% python3 -q
>>> import numpy as np
>>> import numpy.linalg as la
>>> np.set_printoptions(suppress=True, linewidth=120)
>>> M2 = np.array([[-1, -3, 4, -2, 2, 4],
...     [3, -4, 0, -2, 0, -1],
...     [0, 1, 5, 0, 0, -2],
...     [-2, 3, 1, 4, 4, 5],
...     [-5, 4, -5, 2, -4, 2],
...     [3, 1, -5, 2, -4, -5]])
>>> feats = np.tril(M2)
>>> feats
array([[-1,  0,  0,  0,  0,  0],
       [ 3, -4,  0,  0,  0,  0],
       [ 0,  1,  5,  0,  0,  0],
       [-2,  3,  1,  4,  0,  0],
       [-5,  4, -5,  2, -4,  0],
       [ 3,  1, -5,  2, -4, -5]])
>>> rng = np.random.default_rng(23)
>>> labels = rng.permutation(6)
>>> labels
array([5, 2, 3, 0, 1, 4])
>>> M2 = feats[labels][:, labels]
>>> np.trace(M2)
np.int64(-5)
>>> np.diag(M2)
array([-5,  5,  4, -1, -4, -4])
>>> np.allclose(M2, feats)
False
>>> x0 = np.array([1, 2, 2, 2, 3, 1])
>>> y = feats @ x0
>>> y
array([ -1,  -5,  12,  14, -15, -18])
>>> np.round(la.solve(feats.T, feats[2]), 1)
array([-0., -0.,  1.,  0., -0., -0.])
>>> np.round(la.solve(feats, 2 * y), 1)
array([2., 4., 4., 4., 6., 2.])
>>> W0 = np.load("sample16.npy")
>>> W0
array([[ 4,  2, -4,  2,  2,  2,  0, -4,  4],
       [ 2,  1, -2,  1,  1,  1,  0, -2,  2],
       [-4, -2,  4, -2, -2, -2,  0,  4, -4],
       [ 2,  1, -2,  1,  1,  1,  0, -2,  2],
       [ 2,  1, -2,  1,  1,  1,  0, -2,  2],
       [ 2,  1, -2,  1,  1,  1,  0, -2,  2],
       [ 0,  0,  0,  0,  0,  0,  0,  0,  0],
       [-4, -2,  4, -2, -2, -2,  0,  4, -4],
       [ 4,  2, -4,  2,  2,  2,  0, -4,  4]])
>>> np.unique(W0.round(6), axis=0).shape
(4, 9)
>>> round(float(np.trace(la.pinv(W0) @ W0)), 1)
1.0
>>> np.abs(np.diag(la.qr(W0)[1])) > 1e-9
array([ True, False, False, False, False, False, False, False, False])
>>> vals, evecs = la.eigh(W0)
>>> np.round(la.eigvalsh(W0 @ W0), 1) + 0
array([  0.,   0.,   0.,   0.,   0.,   0.,   0.,   0., 400.])
>>> np.round(evecs @ np.diag(vals) @ evecs.T, 1) + 0
array([[ 4.,  2., -4.,  2.,  2.,  2.,  0., -4.,  4.],
       [ 2.,  1., -2.,  1.,  1.,  1.,  0., -2.,  2.],
       [-4., -2.,  4., -2., -2., -2.,  0.,  4., -4.],
       [ 2.,  1., -2.,  1.,  1.,  1.,  0., -2.,  2.],
       [ 2.,  1., -2.,  1.,  1.,  1.,  0., -2.,  2.],
       [ 2.,  1., -2.,  1.,  1.,  1.,  0., -2.,  2.],
       [ 0.,  0.,  0.,  0.,  0.,  0.,  0.,  0.,  0.],
       [-4., -2.,  4., -2., -2., -2.,  0.,  4., -4.],
       [ 4.,  2., -4.,  2.,  2.,  2.,  0., -4.,  4.]])
>>> U, sig, Vt = la.svd(W0, full_matrices=False)
>>> np.cumsum(sig ** 2) / np.sum(sig ** 2)
array([1., 1., 1., 1., 1., 1., 1., 1., 1.])
>>> np.round(np.sqrt((sig ** 2).sum()), 1), np.round(la.norm(W0), 1)
(np.float64(20.0), np.float64(20.0))
>>> np.flatnonzero(la.matrix_power((W0 != 0) + (W0.T != 0) + np.eye(9), 9)[0])
array([0, 1, 2, 3, 4, 5, 7, 8])
>>> U, sig, Vt = la.svd(W0)
>>> np.argmax(sig[:-1] / (sig[1:] + 1e-6)) + 1
np.int64(1)
>>> M2 = U[:, :1] @ np.diag(sig[:1]) @ Vt[:1]
>>> round(float(np.abs(W0 - M2).max()), 1)
0.0
>>> round(la.norm(W0 - M2) / la.norm(W0), 1)
np.float64(0.0)
>>> la.matrix_rank(W0, rtol=0.05)
np.int64(1)
>>> mat = np.loadtxt("layer15.csv", delimiter=",")
>>> mat
array([[0., 0., 0., 0., 0.],
       [0., 0., 0., 0., 1.],
       [0., 0., 0., 0., 1.],
       [0., 0., 0., 0., 0.],
       [0., 1., 1., 0., 0.]])
>>> try:
...     la.cholesky(mat)
... except la.LinAlgError as e:
...     print("failed:", e)
... 
failed: Matrix is not positive definite
>>> np.all(la.eigvalsh(mat) > 0)
np.False_
>>> [round(float(la.det(mat[:i, :i])), 2) + 0 for i in range(1, 6)]
[0.0, 0.0, 0.0, 0.0, 0.0]
>>> np.trace(mat @ mat @ mat) // 6
np.float64(0.0)
>>> L = np.diag(mat.sum(axis=1)) - mat
>>> (la.eigvalsh(L) < 1e-8).sum()
np.int64(3)
>>> data = np.load("w.npy")
>>> data.round(1) + 0
array([[ 1. ,  0. ,  0.1,  0. ,  0. , -0.1,  0.1,  0.1],
       [ 0. ,  1. ,  0.1,  0. ,  0. , -0.1,  0.1,  0.1],
       [ 0.1,  0.1,  0.6, -0.1,  0.1,  0.4, -0.5, -0.4],
       [ 0. ,  0. , -0.1,  1. ,  0. ,  0.1, -0.1, -0.1],
       [ 0. ,  0. ,  0.1,  0. ,  1. , -0.1,  0.1,  0.1],
       [-0.1, -0.1,  0.4,  0.1, -0.1,  0.6,  0.5,  0.4],
       [ 0.1,  0.1, -0.5, -0.1,  0.1,  0.5,  0.2, -0.5],
       [ 0.1,  0.1, -0.4, -0.1,  0.1,  0.4, -0.5,  0.6]])
>>> data[:, 5] @ data[:, 7]
np.float64(0.0)
>>> np.round(la.svd(data, compute_uv=False), 1)
array([1., 1., 1., 1., 1., 1., 1., 1.])
>>> np.round(la.pinv(data), 1) + 0
array([[ 1. ,  0. ,  0.1,  0. ,  0. , -0.1,  0.1,  0.1],
       [ 0. ,  1. ,  0.1,  0. ,  0. , -0.1,  0.1,  0.1],
       [ 0.1,  0.1,  0.6, -0.1,  0.1,  0.4, -0.5, -0.4],
       [ 0. ,  0. , -0.1,  1. ,  0. ,  0.1, -0.1, -0.1],
       [ 0. ,  0. ,  0.1,  0. ,  1. , -0.1,  0.1,  0.1],
       [-0.1, -0.1,  0.4,  0.1, -0.1,  0.6,  0.5,  0.4],
       [ 0.1,  0.1, -0.5, -0.1,  0.1,  0.5,  0.2, -0.5],
       [ 0.1,  0.1, -0.4, -0.1,  0.1,  0.4, -0.5,  0.6]])
>>> data @ data.T
array([[1., 0., 0., 0., 0., 0., 0., 0.],
       [0., 1., 0., 0., 0., 0., 0., 0.],
       [0., 0., 1., 0., 0., 0., 0., 0.],
       [0., 0., 0., 1., 0., 0., 0., 0.],
       [0., 0., 0., 0., 1., 0., 0., 0.],
       [0., 0., 0., 0., 0., 1., 0., 0.],
       [0., 0., 0., 0., 0., 0., 1., 0.],
       [0., 0., 0., 0., 0., 0., 0., 1.]])
>>> round(float(la.norm(data)), 1)
2.8
>>> np.round(la.svd(data, compute_uv=False), 1)
array([1., 1., 1., 1., 1., 1., 1., 1.])
>>> np.round(np.diff(data, axis=0), 1) + 0
array([[-1. ,  1. ,  0. ,  0. ,  0. ,  0. ,  0. ,  0. ],
       [ 0.1, -0.9,  0.5, -0.1,  0.1,  0.5, -0.7, -0.5],
       [-0.1, -0.1, -0.7,  1.1, -0.1, -0.3,  0.4,  0.3],
       [ 0. ,  0. ,  0.2, -1. ,  1. , -0.2,  0.2,  0.2],
       [-0.1, -0.1,  0.3,  0.1, -1.1,  0.7,  0.4,  0.3],
       [ 0.2,  0.2, -0.9, -0.2,  0.2, -0.1, -0.3, -0.9],
       [ 0. ,  0. ,  0.2,  0. ,  0. , -0.2, -0.8,  1.2]])
>>> try:
...     la.cholesky(data)
... except la.LinAlgError as e:
...     print(e)
... 
Matrix is not positive definite
>>> np.round(la.eigvalsh(data).min(), 1)
np.float64(-1.0)
>>> np.all(la.eigvalsh(data) > 0)
np.False_
>>> X = (rng.random((4, 4)) < 0.3) + np.eye(4)
>>> X /= X.sum(axis=1, keepdims=True)
>>> X.round(1)
array([[0.7, 0. , 0. , 0.3],
       [0.5, 0.5, 0. , 0. ],
       [0. , 0.5, 0.5, 0. ],
       [0. , 0. , 0. , 1. ]])
>>> r0 = np.array([-1, 6, -6])
>>> np.round(np.array([np.convolve(row, r0, "same") for row in X]), 1)
array([[ 4. , -4. , -0.3,  2. ],
       [ 2.5,  0. , -3. ,  0. ],
       [-0.5,  2.5,  0. , -3. ],
       [ 0. ,  0. , -1. ,  6. ]])
>>> np.round(np.cross(X[0, :3], X[2, :3]), 1)
array([ 0. , -0.3,  0.3])
>>> np.round(np.convolve(X[0], r0), 1)
array([-0.7,  4. , -4. , -0.3,  2. , -2. ])
>>> np.round(np.polyval(r0, X[0]), 1)
array([-2.4, -6. , -6. , -4.1])
>>> r0, g = X[3], X[1]
>>> r0 @ g
np.float64(0.0)
>>> pr = (r0 @ g) / (r0 @ r0) * r0
>>> pr
array([0., 0., 0., 0.])
>>> np.outer(r0, g)
array([[0. , 0. , 0. , 0. ],
       [0. , 0. , 0. , 0. ],
       [0. , 0. , 0. , 0. ],
       [0.5, 0.5, 0. , 0. ]])
>>> x0 = np.array([2, -1, -2, 2])
>>> X @ np.eye(4)[1]
array([0. , 0.5, 0.5, 0. ])
>>> np.sign((X @ x0).round(6))
array([ 1.,  1., -1.,  1.])
>>> m1 = np.loadtxt("dump.csv", delimiter=",")
>>> m1
array([[  0.3,   0.1,  -3.3,   2. ],
       [  4.5,  -7.8,  -1.3,  -2.4],
       [  4. ,   3.8,  -5. ,   5.5],
       [ -0.2,   1.4,  -3.1,  -0.8],
       [  1.5,   3.8,   0.6,  -2.2],
       [ -4.3,  -8. ,   2.4,   2.7],
       [  3.5,   0.3,  -1.8,   4.7],
       [ -0.3,  -3.2,  -2.2,  -3.8],
       [  1.6,  -3.1,  -3. ,   0.3],
       [ -0.3,  -1.6,  -2.1,  -3.9],
       [ -0.3,  -3.7,   1.3,   4.9],
       [ -2.7, -10.5,   3.4,   1.6],
       [ -0.5,   4.2,   0.5,   0.8]])
>>> M2 = np.c_[m1[:, :1] @ np.array([[1]]), np.array([1, 0, 0, 1, 0, 2, 1, 2, 1, 1, 2, 0, 0])]
>>> M2
array([[ 0.3,  1. ],
       [ 4.5,  0. ],
       [ 4. ,  0. ],
       [-0.2,  1. ],
       [ 1.5,  0. ],
       [-4.3,  2. ],
       [ 3.5,  1. ],
       [-0.3,  2. ],
       [ 1.6,  1. ],
       [-0.3,  1. ],
       [-0.3,  2. ],
       [-2.7,  0. ],
       [-0.5,  0. ]])
>>> la.matrix_rank(M2)
np.int64(2)
>>> np.round(la.norm(la.qr(m1)[0].T @ M2, axis=0) ** 2 / ((M2 ** 2).sum(axis=0) + 1e-12), 1)
array([1. , 0.5])
